% python3 -q
>>> import numpy as np
>>> import numpy.linalg as la
>>> np.set_printoptions(suppress=True, linewidth=100)
>>> q, _ = la.qr(np.array([[0.8], [-0.4]]))
>>> E = q @ q.T
>>> E.round(2)
array([[ 0.8, -0.4],
       [-0.4,  0.2]])
>>> # symmetric
>>> U, sigma, Vh = la.svd(E)
>>> np.argmax(sigma[:-1] / (sigma[1:] + 1e-6)) + 1
np.int64(1)
>>> M2 = U[:, :1] @ np.diag(sigma[:1]) @ Vh[:1]
>>> round(float(la.norm(E - M2, 2)), 2), round(sigma[1], 2)
(0.0, np.float64(0.0))
>>> np.round(la.norm(E - M2) / la.norm(E), 2)
np.float64(0.0)
>>> J = np.array([[0, 1, 0, 0, 0, 0],
...     [0, 0, 0, 1, 0, 0],
...     [0, 0, 0, 0, 0, 1],
...     [1, 0, 0, 0, 0, 0],
...     [0, 0, 1, 0, 0, 0],
...     [0, 0, 0, 0, 1, 0]])
>>> # keeps lengths
>>> x0 = np.array([1, -2, -2, 2, 1, 0])
>>> np.round(la.inv(J), 2)
array([[0., 0., 0., 1., 0., 0.],
       [1., 0., 0., 0., 0., 0.],
       [0., 0., 0., 0., 1., 0.],
       [0., 1., 0., 0., 0., 0.],
       [0., 0., 0., 0., 0., 1.],
       [0., 0., 1., 0., 0., 0.]])
>>> 6 - la.matrix_rank(J - np.eye(6), tol=1e-8)
np.int64(2)
>>> [p for p in range(1, 25) if np.allclose(la.matrix_power(J, p), np.eye(6))]
[3, 6, 9, 12, 15, 18, 21, 24]
>>> W1 = np.array([[1, 2, 1, 1, 1, 0],
...     [2, 0, 2, 0, 1, 1],
...     [1, 0, 0, 0, 0, 2],
...     [2, 0, 2, 1, 1, 1],
...     [2, 0, 2, 1, 0, 2],
...     [1, 1, 0, 0, 2, 0]])
>>> c = np.array([2, 4, 5, 1, 4, 4])
>>> H = np.maximum(J @ W1 + c, 0)
>>> la.matrix_rank(H)
np.int64(6)
>>> H
array([[4, 4, 7, 1, 5, 5],
       [4, 4, 7, 2, 5, 5],
       [3, 5, 5, 1, 6, 4],
       [3, 6, 6, 2, 5, 4],
       [3, 4, 5, 1, 4, 6],
       [4, 4, 7, 2, 4, 6]])
>>> Z = np.array([[1, 2, 0], [0, 2, 1], [1, 1, 2], [1, 1, 2], [0, 0, 1], [2, 0, 0]])
>>> W1 @ Z
array([[3, 8, 7],
       [6, 6, 5],
       [5, 2, 0],
       [7, 7, 7],
       [9, 7, 6],
       [1, 4, 3]])
>>> H @ Z
array([[22, 24, 25],
       [23, 25, 27],
       [17, 22, 23],
       [19, 26, 27],
       [21, 20, 20],
       [25, 25, 26]])
>>> np.round(la.pinv(J), 2)
array([[0., 0., 0., 1., 0., 0.],
       [1., 0., 0., 0., 0., 0.],
       [0., 0., 0., 0., 1., 0.],
       [0., 1., 0., 0., 0., 0.],
       [0., 0., 0., 0., 0., 1.],
       [0., 0., 1., 0., 0., 0.]])
>>> J[:, 5] @ J[:, 4]
np.int64(0)
>>> np.round(la.svd(J, compute_uv=False), 2)
array([1., 1., 1., 1., 1., 1.])
>>> np.round(la.norm(J, 2), 2)
np.float64(1.0)
>>> np.round(la.norm(J, axis=0), 2)
array([1., 1., 1., 1., 1., 1.])
>>> round(float(la.norm(J, 1)), 2), round(float(la.norm(J, np.inf)), 2)
(1.0, 1.0)
>>> arr = -2 * np.eye(6) + np.ones((6, 6))
>>> arr
array([[-1.,  1.,  1.,  1.,  1.,  1.],
       [ 1., -1.,  1.,  1.,  1.,  1.],
       [ 1.,  1., -1.,  1.,  1.,  1.],
       [ 1.,  1.,  1., -1.,  1.,  1.],
       [ 1.,  1.,  1.,  1., -1.,  1.],
       [ 1.,  1.,  1.,  1.,  1., -1.]])
>>> round(float(la.norm(arr)), 2)
6.0
>>> np.round(arr.mean(axis=0), 2)
array([0.67, 0.67, 0.67, 0.67, 0.67, 0.67])
>>> arr - arr[0]
array([[ 0.,  0.,  0.,  0.,  0.,  0.],
       [ 2., -2.,  0.,  0.,  0.,  0.],
       [ 2.,  0., -2.,  0.,  0.,  0.],
       [ 2.,  0.,  0., -2.,  0.,  0.],
       [ 2.,  0.,  0.,  0., -2.,  0.],
       [ 2.,  0.,  0.,  0.,  0., -2.]])
>>> np.count_nonzero(arr)
np.int64(36)
>>> np.round(la.svd(arr, compute_uv=False), 2)
array([4., 2., 2., 2., 2., 2.])
>>> arr.shape
(6, 6)
>>> la.matrix_rank(arr)
np.int64(6)
>>> np.diff(arr, axis=0)
array([[ 2., -2.,  0.,  0.,  0.,  0.],
       [ 0.,  2., -2.,  0.,  0.,  0.],
       [ 0.,  0.,  2., -2.,  0.,  0.],
       [ 0.,  0.,  0.,  2., -2.,  0.],
       [ 0.,  0.,  0.,  0.,  2., -2.]])
>>> arr.sum(axis=1)
array([4., 4., 4., 4., 4., 4.])
>>> w, vecs = la.eigh(arr)
>>> x0 = np.array([3, 1, -2, -2, 3, -1])
>>> np.abs(arr).sum(axis=1).max(), round(float(np.abs(w).max()), 2)
(np.float64(6.0), 4.0)
>>> x0 @ arr @ x0
np.float64(-52.0)
>>> (np.sign(vecs[:, -1].round(6)) == np.sign(vecs[0, -1].round(6))).astype(int)
array([1, 1, 1, 1, 1, 1])
>>> def softmax(z):
...     e = np.exp(z - z.max(axis=-1, keepdims=True))
...     return e / e.sum(axis=-1, keepdims=True)
... 
>>> np.round(softmax(arr[3] + -1), 2)
array([0.19, 0.19, 0.19, 0.03, 0.19, 0.19])
>>> softmax(arr).sum(axis=1)
array([1., 1., 1., 1., 1., 1.])
>>> scores = arr @ arr.T / np.sqrt(6)
>>> np.round(softmax(scores + np.triu(np.full(scores.shape, -np.inf), 1)), 2)
array([[1.  , 0.  , 0.  , 0.  , 0.  , 0.  ],
       [0.16, 0.84, 0.  , 0.  , 0.  , 0.  ],
       [0.14, 0.14, 0.72, 0.  , 0.  , 0.  ],
       [0.12, 0.12, 0.12, 0.63, 0.  , 0.  ],
       [0.11, 0.11, 0.11, 0.11, 0.56, 0.  ],
       [0.1 , 0.1 , 0.1 , 0.1 , 0.1 , 0.51]])
>>> rng = np.random.default_rng(5116)
>>> idx = rng.integers(0, 3, 5)
>>> K = np.triu((idx[:, None] == idx) & (rng.random((5, 5)) < 0.8), 1).astype(int)
>>> K += K.T
>>> K
array([[0, 1, 0, 0, 0],
       [1, 0, 0, 0, 0],
       [0, 0, 0, 0, 0],
       [0, 0, 0, 0, 0],
       [0, 0, 0, 0, 0]])
>>> # 4 groups of indices that never mix
>>> U, sigma, Vh = la.svd(K)
>>> np.argmax(sigma[:-1] / (sigma[1:] + 1e-6)) + 1
np.int64(2)
>>> M2 = U[:, :2] @ np.diag(sigma[:2]) @ Vh[:2]
>>> la.matrix_rank(K, rtol=0.05)
np.int64(2)
>>> la.matrix_rank(M2)
np.int64(2)
>>> round(float(la.norm(K - M2, 2)), 2), sigma[2]
(0.0, np.float64(0.0))
